% python3 -q
>>> import numpy as np
>>> np.set_printoptions(precision=3, suppress=True, linewidth=200, floatmode="fixed")
>>> mat = np.load("sample12.npy")
>>> print(mat)
[[0 0 0 0]
 [0 0 0 0]
 [2 0 0 0]
 [0 2 0 0]]
>>> r = np.linalg.matrix_rank(mat)
>>> print(r)
2
>>> N = np.linalg.svd(mat)[2][r:].T
>>> [int(np.linalg.matrix_rank(np.delete(mat, i, axis=0))) for i in range(4)]
[2, 2, 1, 1]
>>> print(N @ N.T)
[[0.000 0.000 0.000 0.000]
 [0.000 0.000 0.000 0.000]
 [0.000 0.000 1.000 0.000]
 [0.000 0.000 0.000 1.000]]
>>> [int(np.linalg.matrix_rank(mat[:, :j + 1])) for j in range(4)]
[1, 2, 2, 2]
>>> [int(np.linalg.matrix_rank(mat[:i])) for i in range(1, len(mat) + 1)]
[0, 0, 1, 2]
>>> K = np.load("block13.npy")
>>> K
array([[18,  8, -1,  9,  6],
       [ 6, 19,  3,  2,  1],
       [ 5, -9,  3, -5,  7],
       [-3, -7,  5,  7,  3],
       [ 5, -6, -5, -5, 24]])
>>> round(float(np.linalg.det(mat)), 3)
0.0
>>> print((np.linalg.matrix_power((mat != 0) + (mat.T != 0) + np.eye(4), 4) > 0).astype(int))
[[1 0 1 0]
 [0 1 0 1]
 [1 0 1 0]
 [0 1 0 1]]
>>> mat @ mat
array([[0, 0, 0, 0],
       [0, 0, 0, 0],
       [0, 0, 0, 0],
       [0, 0, 0, 0]])
>>> X = np.load("out1.npy")
>>> X
array([[ 0.300,  0.000,  0.000,  2.000],
       [ 0.000,  0.300,  0.000, -2.000],
       [ 2.000,  1.000,  0.300, -2.000],
       [ 0.000,  0.000,  0.000,  2.300]])
>>> ev, vecs = np.linalg.eig(X)
>>> np.sort(np.linalg.eigvals(X.T))
array([0.300, 0.300, 0.300, 2.300])
>>> ev
array([0.300, 0.300, 0.300, 2.300])
>>> np.sort(np.linalg.eigvals(X @ X))
array([0.090, 0.090, 0.090, 5.290])
>>> X @ vecs[:, 0] - ev[0] * vecs[:, 0]
array([0.000, 0.000, 0.000, 0.000])
>>> rng = np.random.default_rng(335)
>>> out = X + rng.integers(-2, 3, (4, 2)) @ rng.integers(-2, 3, (2, 4))
>>> print(out)
[[-1.700 -3.000  3.000  4.000]
 [-4.000 -3.700  4.000  0.000]
 [ 6.000  4.000 -2.700 -3.000]
 [ 2.000  1.000 -1.000  2.300]]
>>> print(np.abs(out - X).sum(axis=1))
[10.000 14.000 11.000  4.000]
>>> f, r1 = X[2], X[0]
>>> f @ f
np.float64(9.09)
>>> pr = (f @ r1) / (f @ f) * f
>>> r1 - pr
array([1.048, 0.374, 0.112, 1.252])
>>> z = rng.permutation(4)
>>> z
array([2, 3, 1, 0])
>>> out = X[z][:, z]
>>> round(float(np.linalg.det(out)), 3), np.round(np.linalg.det(X[z]), 3)
(0.062, np.float64(-0.062))
>>> np.allclose(out, X)
False
>>> np.diag(out)
array([0.300, 2.300, 0.300, 0.300])
>>> m1 = np.load("arr.npy")
>>> m1
array([[-3,  2, -1],
       [-7,  4, -9],
       [-7,  4, -9],
       [ 0,  0,  0],
       [ 0,  0,  0],
       [-3,  2, -5],
       [ 0,  0,  0],
       [ 0,  0,  0],
       [ 0,  0,  0],
       [ 0,  0,  0],
       [-4,  2, -4],
       [-3,  2, -5]])
>>> cen = (m1 - m1.mean(axis=0)) / m1.std(axis=0)
>>> cen.std(axis=0)
array([1.000, 1.000, 1.000])
>>> beta = np.linalg.lstsq(np.delete(cen, 2, axis=1), cen[:, 2])[0]
>>> np.abs(beta).argmax()
np.int64(0)
>>> arr = np.load("data.npy")
>>> print(arr)
[[2 3 0 3]
 [0 1 0 1]
 [1 2 1 2]
 [2 3 3 1]]
>>> Q, vecs = np.linalg.qr(arr[:, :3])[0], np.linalg.qr(arr[:, 3:])[0]
>>> s = np.linalg.svd(Q.T @ vecs, compute_uv=False)
>>> (s > 0.9).sum()
np.int64(1)
>>> z = rng.permutation(4)
>>> print(z)
[1 2 0 3]
>>> out = arr[z][:, z]
>>> round(np.linalg.det(out), 3), round(float(np.linalg.det(arr[z])), 3)
(np.float64(-4.0), -4.0)
>>> print(np.allclose(out, arr))
False
>>> print(out)
[[1 0 0 1]
 [2 1 1 2]
 [3 0 2 3]
 [3 3 2 1]]
>>> out = np.array([[2, 4], [-5, -5], [3, -3], [5, 0]])
>>> np.einsum("ik,kj->ji", arr, out)
array([[  4,   0,   5,   3],
       [ -7,  -5,  -9, -16]])
>>> np.linalg.matrix_rank(np.vstack([arr, out.T]))
np.int64(4)
>>> np.vstack([arr, out.T]).shape
(6, 4)
>>> np.linalg.matrix_rank(arr @ out)
np.int64(2)
>>> left, s, Vt = np.linalg.svd(arr, full_matrices=False)
>>> np.allclose(left * s @ Vt, arr)
True
>>> s / s[0]
array([1.000, 0.375, 0.100, 0.044])
>>> (s > 1e-8).sum()
np.int64(4)
>>> np.abs(left[:, 0]).round(6).argmax()
np.int64(0)
>>> np.cumsum(s ** 2) / np.sum(s ** 2)
array([0.868, 0.990, 0.998, 1.000])
>>> E = np.load("a.npy")
>>> E
array([[-1,  0,  0,  0,  0],
       [ 0, -3,  0,  0,  0],
       [ 0,  0,  0,  0,  0],
       [ 0,  0,  0, -2,  0],
       [ 0,  0,  0,  0, -3]])
>>> def softmax(z):
...     e = np.exp(z - z.max(axis=-1, keepdims=True))
...     return e / e.sum(axis=-1, keepdims=True)
... 
>>> softmax(X).sum(axis=1)
array([1.000, 1.000, 1.000, 1.000])
>>> np.round(softmax(10 * X[3]), 3) + 0
array([0.000, 0.000, 0.000, 1.000])
>>> att = X @ X.T / np.sqrt(4)
>>> softmax(att + np.triu(np.full(att.shape, -np.inf), 1))
array([[1.000, 0.000, 0.000, 0.000],
       [0.017, 0.983, 0.000, 0.000],
       [0.002, 0.083, 0.915, 0.000],
       [0.411, 0.004, 0.004, 0.581]])
>>> softmax(att)[3] @ X
array([0.132, 0.005, 0.001, 2.141])
>>> out = np.linalg.inv(arr)
>>> print(np.linalg.inv(out))
[[2.000 3.000 0.000 3.000]
 [0.000 1.000 0.000 1.000]
 [1.000 2.000 1.000 2.000]
 [2.000 3.000 3.000 1.000]]
>>> round(float(np.linalg.det(arr) * np.linalg.det(out)), 3)
1.0
>>> print(np.trace(mat))
0
>>> np.allclose(mat @ mat.T, mat.T @ mat)
False
>>> (mat + mat.T) / 2
array([[0.000, 0.000, 1.000, 0.000],
       [0.000, 0.000, 0.000, 1.000],
       [1.000, 0.000, 0.000, 0.000],
       [0.000, 1.000, 0.000, 0.000]])
>>> np.abs(np.diag(np.linalg.qr(E)[1])) > 1e-9
array([ True,  True, False,  True,  True])
>>> round(np.trace(np.linalg.pinv(E) @ E), 3)
np.float64(4.0)
>>> np.linalg.lstsq(E[:-1].T, E[-1])[2]
np.int32(3)
>>> np.unique(E.round(6), axis=0).shape
(5, 5)
>>> left, s, Vt = np.linalg.svd(E)
>>> np.argmax(s[:-1] / (s[1:] + 1e-6)) + 1
np.int64(4)
>>> out = left[:, :4] @ np.diag(s[:4]) @ Vt[:4]
>>> np.linalg.matrix_rank(E, rtol=0.05)
np.int64(4)
>>> np.linalg.matrix_rank(out)
np.int64(4)
>>> F = np.load("m.npy")
>>> print(F)
[[0.012 0.059 0.035 0.059 0.059]
 [0.059 0.294 0.176 0.294 0.294]
 [0.035 0.176 0.106 0.176 0.176]
 [0.059 0.294 0.176 0.294 0.294]
 [0.059 0.294 0.176 0.294 0.294]]
>>> # columns 1 and 3 are equal
>>> vec = np.array([-3, -1, -2])
>>> target = m1 @ vec
>>> np.linalg.solve(m1.T @ m1, m1.T @ target)
array([-3.000, -1.000, -2.000])
>>> np.linalg.lstsq(m1, target)[0]
array([-3.000, -1.000, -2.000])
>>> target = target + 0.1 * rng.normal(size=12)
>>> target
array([ 9.210, 35.012, 35.105,  0.028, -0.054, 17.006,  0.140,  0.031,  0.040, -0.100, 17.869, 17.016])
>>> beta, *_ = np.linalg.lstsq(m1, target)
>>> np.round(m1.T @ (target - m1 @ beta), 3) + 0
array([0.000, 0.000, 0.000])
>>> [round(float(np.linalg.norm(np.linalg.solve(m1.T @ m1 + lam * np.eye(3), m1.T @ target))), 2) for lam in (0, 1, 10, 100)]
[3.54, 2.92, 2.82, 2.32]
>>> left, s, Vt = np.linalg.svd(F)
>>> vecs = Vt[:(s > 1e-8).sum()]
>>> vec = F[4] + 3 * F[0] + rng.integers(2) * np.eye(5)[1]
>>> vec
array([0.094, 0.471, 0.282, 0.471, 0.471])
>>> vecs.T @ vecs
array([[0.012, 0.059, 0.035, 0.059, 0.059],
       [0.059, 0.294, 0.176, 0.294, 0.294],
       [0.035, 0.176, 0.106, 0.176, 0.176],
       [0.059, 0.294, 0.176, 0.294, 0.294],
       [0.059, 0.294, 0.176, 0.294, 0.294]])
>>> print(np.linalg.matrix_rank(np.vstack([F, vec])))
1
>>> print(np.allclose(vecs.T @ vecs @ vec, vec))
True
>>> out = np.array([[9, 3, -4], [1, 7, -8]])
>>> C = np.kron(out, X)
>>> print(np.linalg.matrix_rank(C))
8
>>> out = np.array([[0, -5, -7], [-7, -3, -6], [3, -8, -2], [-8, -5, 9], [9, -6, -8]])
>>> np.einsum("ik,kj->ij", F, out)
array([[-0.247, -1.165, -0.447],
       [-1.235, -5.824, -2.235],
       [-0.741, -3.494, -1.341],
       [-1.235, -5.824, -2.235],
       [-1.235, -5.824, -2.235]])
>>> np.vstack([F, out.T]).shape
(8, 5)
>>> W0 = np.load("layer7.npy")
>>> W0
array([[ 1.494, -0.145, -0.632, -0.066],
       [ 1.400,  0.200, -0.300, -0.100],
       [-0.700, -0.400, -1.300, -0.700],
       [-1.200,  0.600, -2.900, -1.100]])
>>> W0.sum(axis=0)
array([ 0.994,  0.255, -5.132, -1.966])
>>> W0.sum(axis=1)
array([ 0.651,  1.200, -3.100, -4.600])
>>> round(np.linalg.norm(W0), 3)
np.float64(4.36)
>>> np.unravel_index(np.abs(W0).argmax(), W0.shape)
(np.int64(3), np.int64(2))
>>> np.count_nonzero(W0)
np.int64(16)
>>> z = rng.permutation(4)
>>> z
array([1, 3, 0, 2])
>>> out = W0[z][:, z]
>>> out
array([[ 0.200, -0.100,  1.400, -0.300],
       [ 0.600, -1.100, -1.200, -2.900],
       [-0.145, -0.066,  1.494, -0.632],
       [-0.400, -0.700, -0.700, -1.300]])
>>> np.round(np.trace(out), 3)
np.float64(-0.706)
>>> print(np.diag(out))
[ 0.200 -1.100  1.494 -1.300]
>>> np.sort(np.abs(np.linalg.eigvals(out)))
array([0.438, 0.438, 1.608, 2.755])
>>> print((W0 - W0.T) / 2)
[[ 0.000 -0.772  0.034  0.567]
 [ 0.772  0.000  0.050 -0.350]
 [-0.034 -0.050  0.000  1.100]
 [-0.567  0.350 -1.100  0.000]]
>>> round(np.linalg.det(W0), 3)
np.float64(-0.851)
>>> np.allclose(W0, W0.T)
False
>>> proj = np.triu(np.array([[2, 2, 2, 4], [5, 5, 0, 1], [3, 5, 3, 4], [5, 5, 3, 3]]), 1) + np.eye(4)
>>> out = proj @ W0 @ np.linalg.inv(proj)
>>> np.poly(out)
array([ 1.000,  0.706, -4.745,  2.175, -0.851])
>>> Q, vecs = np.linalg.qr(W0[:, :2])[0], np.linalg.qr(W0[:, 2:])[0]
>>> s = np.linalg.svd(Q.T @ vecs, compute_uv=False)
>>> print(np.round(np.linalg.norm(Q @ Q.T - vecs @ vecs.T, 2), 3))
0.83
>>> np.degrees(np.arccos(s.clip(0, 1)))
array([39.818, 56.100])
>>> s
array([0.768, 0.558])
>>> (s > 0.9).sum()
np.int64(0)
